$ python -q
>>> import numpy as np
>>> np.set_printoptions(suppress=True, linewidth=140)
>>> X = np.array([[0.0, 1.0, 1.0, 1.0, 1.0],
...     [1.0, 0.0, 1.0, 1.0, 1.0],
...     [1.0, 1.0, 0.0, 1.0, 1.0],
...     [1.0, 1.0, 1.0, 0.0, 1.0],
...     [1.0, 1.0, 1.0, 1.0, 0.0]])
>>> print(X)
[[0. 1. 1. 1. 1.]
 [1. 0. 1. 1. 1.]
 [1. 1. 0. 1. 1.]
 [1. 1. 1. 0. 1.]
 [1. 1. 1. 1. 0.]]
>>> ang = np.radians(15)
>>> R = np.eye(5)
>>> R[0, 0] = R[1, 1] = np.cos(ang)
>>> R[0, 1], R[1, 0] = -np.sin(ang), np.sin(ang)
>>> print(R.round(3))
[[ 0.966 -0.259  0.     0.     0.   ]
 [ 0.259  0.966  0.     0.     0.   ]
 [ 0.     0.     1.     0.     0.   ]
 [ 0.     0.     0.     1.     0.   ]
 [ 0.     0.     0.     0.     1.   ]]
>>> out = X @ R.T
>>> print(np.allclose(np.linalg.norm(X, axis=1), np.linalg.norm(out, axis=1)))
True
>>> print(np.round(np.linalg.svd(X, compute_uv=False), 3), np.round(np.linalg.svd(out, compute_uv=False), 3))
[4. 1. 1. 1. 1.] [4. 1. 1. 1. 1.]
>>> print(np.allclose(X @ X.T, out @ out.T))
True
>>> data = np.load("layer10.npy")
>>> print(data)
[[-9 -4 -8  1  1  9 -2 -6]
 [-4 -9 -4 -8  1  1  9 -2]
 [-8 -4 -9 -4 -8  1  1  9]
 [ 1 -8 -4 -9 -4 -8  1  1]
 [ 1  1 -8 -4 -9 -4 -8  1]
 [ 9  1  1 -8 -4 -9 -4 -8]
 [-2  9  1  1 -8 -4 -9 -4]
 [-6 -2  9  1  1 -8 -4 -9]]
>>> # symmetric, so the eigenvalues are real
>>> print(np.round(np.linalg.eigvalsh(data).min(), 3))
-27.082
>>> print(np.all(np.linalg.eigvalsh(data) > 0))
False
>>> rng = np.random.default_rng(22514)
>>> lab = rng.permutation(8)
>>> print(lab)
[3 4 7 0 5 1 2 6]
>>> out = data[lab][:, lab]
>>> print(np.allclose(out, data))
False
>>> W0 = np.load("x.npy")
>>> print(W0)
[[ 0  0  0 -3]
 [ 0  0 -3 -2]
 [ 0  9  0 -9]
 [ 9  6 -9 -6]]
>>> lab = rng.permutation(4)
>>> print(lab)
[2 3 1 0]
>>> out = W0[lab][:, lab]
>>> print(round(float(np.linalg.det(out)), 3), round(np.linalg.det(W0[lab]), 3))
729.0 -729.0
>>> print(np.round(np.sort(np.abs(np.linalg.eigvals(out))), 3))
[3.745 3.745 7.209 7.209]
